$ ipython --no-banner

In [1]: import numpy as np

In [2]: from numpy import linalg as LA

In [3]: np.set_printoptions(precision=2, suppress=True, linewidth=200, sign=" ")

In [4]: M = np.array([[5, 3, 2, 4], [4, 5, 0, 0], [0, 3, 2, 5], [4, 2, 3, 4]])

In [5]: print(M)
[[ 5  3  2  4]
 [ 4  5  0  0]
 [ 0  3  2  5]
 [ 4  2  3  4]]

In [6]: A2 = LA.invert(M)
AttributeError: module 'numpy.linalg' has no attribute 'invert'


In [7]: A2 = np.inv(M)
AttributeError: module 'numpy' has no attribute 'inv'


In [8]: A2 = LA.inv(M)

In [9]: np.round(M @ A2, 2) + 0
Out[9]: 
array([[ 1.,  0.,  0.,  0.],
       [ 0.,  1.,  0.,  0.],
       [ 0.,  0.,  1.,  0.],
       [ 0.,  0.,  0.,  1.]])

In [10]: print(LA.det(M) * A2)
[[ -35.    5.   20.   10.]
 [  28.  -27.  -16.   -8.]
 [ 108.  -22.    4. -113.]
 [ -60.   25.  -15.   50.]]

In [11]: np.round(LA.slogdet(M)[0], 2)
Out[11]: np.float64(-1.0)

In [12]: np.allclose(A2, M.T)
Out[12]: False

In [13]: (np.abs(A2) > 1e-9).astype(int)
Out[13]: 
array([[ 1,  1,  1,  1],
       [ 1,  1,  1,  1],
       [ 1,  1,  1,  1],
       [ 1,  1,  1,  1]])

In [14]: round(float(LA.det(M) * LA.det(A2)), 2)
Out[14]: 1.0

In [15]: round(float(LA.cond(M)), 2)
Out[15]: 19.0

In [16]: print(np.round(LA.inv(A2), 2) + 0)
[[ 5.  3.  2.  4.]
 [ 4.  5.  0.  0.]
 [ 0.  3.  2.  5.]
 [ 4.  2.  3.  4.]]

In [17]: P = np.triu(np.array([[2, -4, 4, -2], [5, 1, 4, -1], [5, -5, 3, -1], [2, -5, 2, -2]]), 1) + np.eye(4)

In [18]: A2 = P @ M @ LA.inv(P)

In [19]: print(np.trace(A2), np.trace(M))
16.0 16

In [20]: np.poly(A2)
Out[20]: array([   1.,  -16.,   50.,    8., -115.])

In [21]: LA.matrix_rank(A2)
Out[21]: np.int64(4)

In [22]: P @ M - M @ P
Out[22]: 
array([[-24.,   8., -30.,  27.],
       [ -4.,  26., -31.,  29.],
       [ -4.,  -2., -15.,   1.],
       [  0.,  16., -24.,  13.]])

In [23]: print(A2)
[[-19. -85. 420. 313.]
 [  0.  15. -55. -24.]
 [ -4. -15.  75.  53.]
 [  4.  18. -85. -55.]]

In [24]: np.round(LA.det(A2), 2)
Out[24]: np.float64(-115.0)

In [25]: (M - M.T) / 2
Out[25]: 
array([[ 0. , -0.5,  1. ,  0. ],
       [ 0.5,  0. , -1.5, -1. ],
       [-1. ,  1.5,  0. ,  1. ],
       [ 0. ,  1. , -1. ,  0. ]])

In [26]: M @ M
Out[26]: 
array([[ 53,  44,  26,  46],
       [ 40,  37,   8,  16],
       [ 32,  31,  19,  30],
       [ 44,  39,  26,  47]])

In [27]: print(round(float(LA.det(M)), 2))
-115.0

In [28]: round(float(np.abs(LA.eigvals(M)).max()), 2)
Out[28]: 11.76

In [29]: np.allclose(M @ M.T, M.T @ M)
Out[29]: False

In [30]: def softmax(z):
    ...:     e = np.exp(z - z.max(axis=-1, keepdims=True))
    ...:     return e / e.sum(axis=-1, keepdims=True)
    ...: 

In [31]: softmax(M).sum(axis=1)
Out[31]: array([ 1.,  1.,  1.,  1.])

In [32]: np.round(softmax(10 * M[1]), 2) + 0
Out[32]: array([ 0.,  1.,  0.,  0.])

In [33]: S = M @ M.T / np.sqrt(4)

In [34]: print(np.round(softmax(S + np.triu(np.full(S.shape, -np.inf), 1)), 2) + 0)
[[ 1.    0.    0.    0.  ]
 [ 0.05  0.95  0.    0.  ]
 [ 0.08  0.    0.92  0.  ]
 [ 0.82  0.    0.    0.18]]

In [35]: C = np.array([[7, 9, 3], [3, 2, 6]])

In [36]: rng = np.random.default_rng(211)

In [37]: m1 = rng.normal(size=(13, 2)) @ C + np.array([2, 0, 1])

In [38]: m1
Out[38]: 
array([[ -6.65, -11.07,  -2.83],
       [ -4.45,  -8.97,  -0.04],
       [  1.04,   1.99,  -7.6 ],
       [ 11.41,  10.12,  10.04],
       [-14.6 , -21.09,  -6.77],
       [  5.46,   4.  ,   3.63],
       [ -1.76,  -3.45,  -4.12],
       [ -0.46,  -2.96,  -0.55],
       [  4.81,   2.06,   6.15],
       [ 16.89,  18.  ,  10.29],
       [ 15.22,  14.49,  13.06],
       [  2.23,  -0.21,   2.39],
       [  0.43,  -3.56,   4.24]])

In [39]: labels = m1[:, 1] > np.median(m1[:, 1])

In [40]: f = m1[labels].mean(axis=0) - m1[~labels].mean(axis=0)

In [41]: labels.astype(int)
Out[41]: array([ 0,  0,  1,  1,  0,  1,  0,  0,  1,  1,  1,  0,  0])

In [42]: f
Out[42]: array([ 12.75,  15.77,   7.02])

In [43]: ((m1 - m1.mean(axis=0)) @ f > 0).astype(int)
Out[43]: array([ 0,  0,  0,  1,  0,  1,  0,  0,  1,  1,  1,  0,  0])
